$ python3 -q
>>> import numpy as np
>>> from numpy import linalg as LA
>>> np.set_printoptions(suppress=True, linewidth=120)
>>> def rnd(a):
...     return np.round(a, 2) + 0
... 
>>> W0 = np.arange(18).reshape(3, 6) + 3
>>> W0
array([[ 3,  4,  5,  6,  7,  8],
       [ 9, 10, 11, 12, 13, 14],
       [15, 16, 17, 18, 19, 20]])
>>> np.allclose(W0[:-1].T @ LA.lstsq(W0[:-1].T, W0[-1])[0], W0[-1])
True
>>> rnd(W0 @ LA.pinv(W0) @ W0)
array([[ 3.,  4.,  5.,  6.,  7.,  8.],
       [ 9., 10., 11., 12., 13., 14.],
       [15., 16., 17., 18., 19., 20.]])
>>> rnd(np.trace(LA.pinv(W0) @ W0))
np.float64(2.0)
>>> LA.lstsq(W0[:-1].T, W0[-1])[2]
np.int32(2)
>>> np.abs(np.diag(LA.qr(W0)[1])) > 1e-9
array([ True,  True, False])
>>> K = np.array([[0.5, 0.6, 0.4, -1.2, 0.9, 0.6, -0.6, -1.9, -2.1, -0.7],
...     [-0.8, 0.6, -0.7, 0.8, -1.2, 0.4, -0.5, 1.0, 1.1, 0.6],
...     [0.7, -0.7, -0.5, 0.5, -0.8, -0.8, 0.7, -0.4, 0.1, 0.2],
...     [0.6, 0.7, 2.0, 0.6, 1.1, 0.6, 1.4, 0.5, 0.2, 0.0],
...     [2.3, 0.5, -0.5, -1.4, -0.3, 0.5, -0.4, -0.9, -2.0, 1.3],
...     [-2.0, 0.8, 0.3, 0.3, 0.3, 1.2, 0.7, -0.3, -0.9, 1.8],
...     [0.1, -0.6, -1.1, 0.5, 0.9, -0.6, 0.7, 0.2, 0.6, -2.2],
...     [-0.5, 1.3, 1.7, -0.3, 0.6, 0.1, -0.1, -0.6, -0.7, 0.7]])
>>> K
array([[ 0.5,  0.6,  0.4, -1.2,  0.9,  0.6, -0.6, -1.9, -2.1, -0.7],
       [-0.8,  0.6, -0.7,  0.8, -1.2,  0.4, -0.5,  1. ,  1.1,  0.6],
       [ 0.7, -0.7, -0.5,  0.5, -0.8, -0.8,  0.7, -0.4,  0.1,  0.2],
       [ 0.6,  0.7,  2. ,  0.6,  1.1,  0.6,  1.4,  0.5,  0.2,  0. ],
       [ 2.3,  0.5, -0.5, -1.4, -0.3,  0.5, -0.4, -0.9, -2. ,  1.3],
       [-2. ,  0.8,  0.3,  0.3,  0.3,  1.2,  0.7, -0.3, -0.9,  1.8],
       [ 0.1, -0.6, -1.1,  0.5,  0.9, -0.6,  0.7,  0.2,  0.6, -2.2],
       [-0.5,  1.3,  1.7, -0.3,  0.6,  0.1, -0.1, -0.6, -0.7,  0.7]])
>>> K.reshape(-1, 2)
array([[ 0.5,  0.6],
       [ 0.4, -1.2],
       [ 0.9,  0.6],
       [-0.6, -1.9],
       [-2.1, -0.7],
       [-0.8,  0.6],
       [-0.7,  0.8],
       [-1.2,  0.4],
       [-0.5,  1. ],
       [ 1.1,  0.6],
       [ 0.7, -0.7],
       [-0.5,  0.5],
       [-0.8, -0.8],
       [ 0.7, -0.4],
       [ 0.1,  0.2],
       [ 0.6,  0.7],
       [ 2. ,  0.6],
       [ 1.1,  0.6],
       [ 1.4,  0.5],
       [ 0.2,  0. ],
       [ 2.3,  0.5],
       [-0.5, -1.4],
       [-0.3,  0.5],
       [-0.4, -0.9],
       [-2. ,  1.3],
       [-2. ,  0.8],
       [ 0.3,  0.3],
       [ 0.3,  1.2],
       [ 0.7, -0.3],
       [-0.9,  1.8],
       [ 0.1, -0.6],
       [-1.1,  0.5],
       [ 0.9, -0.6],
       [ 0.7,  0.2],
       [ 0.6, -2.2],
       [-0.5,  1.3],
       [ 1.7, -0.3],
       [ 0.6,  0.1],
       [-0.1, -0.6],
       [-0.7,  0.7]])
>>> t3 = K.reshape(8, 2, -1)
>>> rnd(t3.sum(axis=1))
array([[ 1.1,  0. , -1.5, -3.3,  0.2],
       [-0.4,  0.1,  0.3,  1.9, -0.6],
       [-0.1,  0. , -0.9,  0.6, -0.6],
       [ 1.2,  2.1,  2.5,  0.8,  1.1],
       [ 2.8,  0.1, -1.4, -3.4,  1. ],
       [-0.8,  1.5,  0. , -0.6,  2.1],
       [-0.5,  0.1, -0.9,  1.1, -1.3],
       [-0.4,  1.2,  1.1, -1. ,  1.3]])
>>> t3.shape
(8, 2, 5)
